% python3 -q
>>> import numpy as np
>>> import numpy.linalg as la
>>> np.set_printoptions(precision=4, suppress=True, linewidth=140)
>>> def tidy(a):
...     return np.round(a, 4) + 0
... 
>>> J = np.load("test11.npy")
>>> print(J)
[[-0.1 -1.3 -0.9  0.   0.9 -0.4  0.1  2.   0.1 -0.7]
 [-0.5  0.7  1.6  1.3  2.5  1.  -0.9 -1.5 -0.7  1.2]
 [ 1.  -0.7  0.6 -0.3 -0.6  0.7 -0.7  0.   1.2  1.6]
 [ 0.4  0.8 -0.4  1.  -0.8  0.8 -1.7  0.7  0.7 -0.8]
 [ 0.  -0.1 -0.5 -1.  -1.4  0.5  0.1 -0.1 -0.1  1.4]
 [-0.5 -0.1  2.3  0.2 -0.2  2.8 -1.1 -0.7  1.8 -0.7]
 [-1.2  1.4  0.4  0.6 -0.7 -1.2  0.3  1.2  0.   0.9]
 [-0.4 -0.5  1.1 -0.3  0.1  0.1 -1.   1.1  0.  -0.5]
 [-1.6  0.8 -0.2  0.8  1.1 -0.9 -0.5  0.7 -1.5 -1.9]]
>>> print(tidy(la.norm(J, 1)), tidy(la.norm(J, np.inf)))
9.7 11.9
>>> print(tidy(la.norm(J, axis=1)))
[2.8267 4.1509 2.6981 2.7839 2.3367 4.3474 2.8618 2.0469 3.5355]
>>> print(tidy(la.norm(J[2] - J[4])))
2.4739
>>> print(tidy(la.norm(J, 2)))
5.4732
>>> print(tidy(J[2] @ J[4]))
3.31
>>> th = np.radians(180)
>>> R = np.eye(10)
>>> R[4, 4] = R[1, 1] = np.cos(th)
>>> R[4, 1], R[1, 4] = -np.sin(th), np.sin(th)
>>> print(tidy(R))
[[ 1.  0.  0.  0.  0.  0.  0.  0.  0.  0.]
 [ 0. -1.  0.  0.  0.  0.  0.  0.  0.  0.]
 [ 0.  0.  1.  0.  0.  0.  0.  0.  0.  0.]
 [ 0.  0.  0.  1.  0.  0.  0.  0.  0.  0.]
 [ 0.  0.  0.  0. -1.  0.  0.  0.  0.  0.]
 [ 0.  0.  0.  0.  0.  1.  0.  0.  0.  0.]
 [ 0.  0.  0.  0.  0.  0.  1.  0.  0.  0.]
 [ 0.  0.  0.  0.  0.  0.  0.  1.  0.  0.]
 [ 0.  0.  0.  0.  0.  0.  0.  0.  1.  0.]
 [ 0.  0.  0.  0.  0.  0.  0.  0.  0.  1.]]
>>> out = J @ R.T
>>> print(tidy(la.svd(J, compute_uv=False)), tidy(la.svd(out, compute_uv=False)))
[5.4732 4.7637 3.8187 2.9824 2.418  2.1036 1.3884 1.0586 0.2108] [5.4732 4.7637 3.8187 2.9824 2.418  2.1036 1.3884 1.0586 0.2108]
>>> print(np.allclose(la.norm(J, axis=1), la.norm(out, axis=1)))
True
>>> print(np.allclose(J @ J.T, out @ out.T))
True
>>> F = np.load("data.npy")
>>> print(F)
[[-1  0  0  0  0  0  0  0  0  0  0  0  0  0  0]
 [-5 -5  0  0  0  0  0  0  0  0  0  0  0  0  0]
 [ 3  0 -4  0  0  0  0  0  0  0  0  0  0  0  0]
 [-1  4  3 -4  0  0  0  0  0  0  0  0  0  0  0]
 [-1 -1  2 -2  2  0  0  0  0  0  0  0  0  0  0]
 [-4  3 -4  2  2 -4  0  0  0  0  0  0  0  0  0]
 [ 1 -3  2  3  3 -2  0  0  0  0  0  0  0  0  0]
 [-5 -4 -5 -1  1  2 -5  3  0  0  0  0  0  0  0]
 [-4  4  4  1 -3 -3 -5 -3  3  0  0  0  0  0  0]
 [-1  0  0 -1  1 -5 -1 -1  1  0  0  0  0  0  0]
 [ 4  1  0 -2  3  2  3  2  5 -4  4  0  0  0  0]
 [-5 -1  2  4 -1 -1  5  3 -5 -5  5  4  0  0  0]
 [ 0 -5  2 -1 -3 -3  2  3 -3  4  0  2 -4  0  0]
 [-3  2 -3  4  1 -5  5  4 -4 -1 -3  0 -4 -5  0]
 [ 5 -1  3  1  5 -3  0 -4 -2  3  3  5 -2  4 -1]]
>>> print(tidy(la.norm(F, axis=1)))
[ 1.      7.0711  5.      6.4807  3.7417  8.0623  6.     10.2956 10.4881  5.5678 10.198  13.1529 10.2956 13.1149 12.4097]
>>> print(F[11] @ F[8])
-15
>>> print(tidy(la.norm(F) ** 2 / la.norm(F, 2) ** 2))
3.9866
>>> print(tidy(la.norm(F, 1)), tidy(la.norm(F, np.inf)))
43.0 44.0
>>> print(tidy(la.norm(F[11] - F[8])))
17.6918
>>> Uu, s, Vh = la.svd(F)
>>> vecs = Vh[:(s > 1e-8).sum()]
>>> rng = np.random.default_rng(580753)
>>> vec = F[9] + 5 * F[0] + rng.integers(2) * np.eye(15)[2]
>>> print(vec)
[-6.  0.  0. -1.  1. -5. -1. -1.  1.  0.  0.  0.  0.  0.  0.]
>>> print(tidy(np.diag(vecs.T @ vecs)))
[1.     1.     1.     1.     1.     1.     1.     1.     1.     0.9117 0.9117 1.     0.9117 0.7739 0.4912]
>>> print(la.matrix_rank(np.vstack([F, vec])))
14
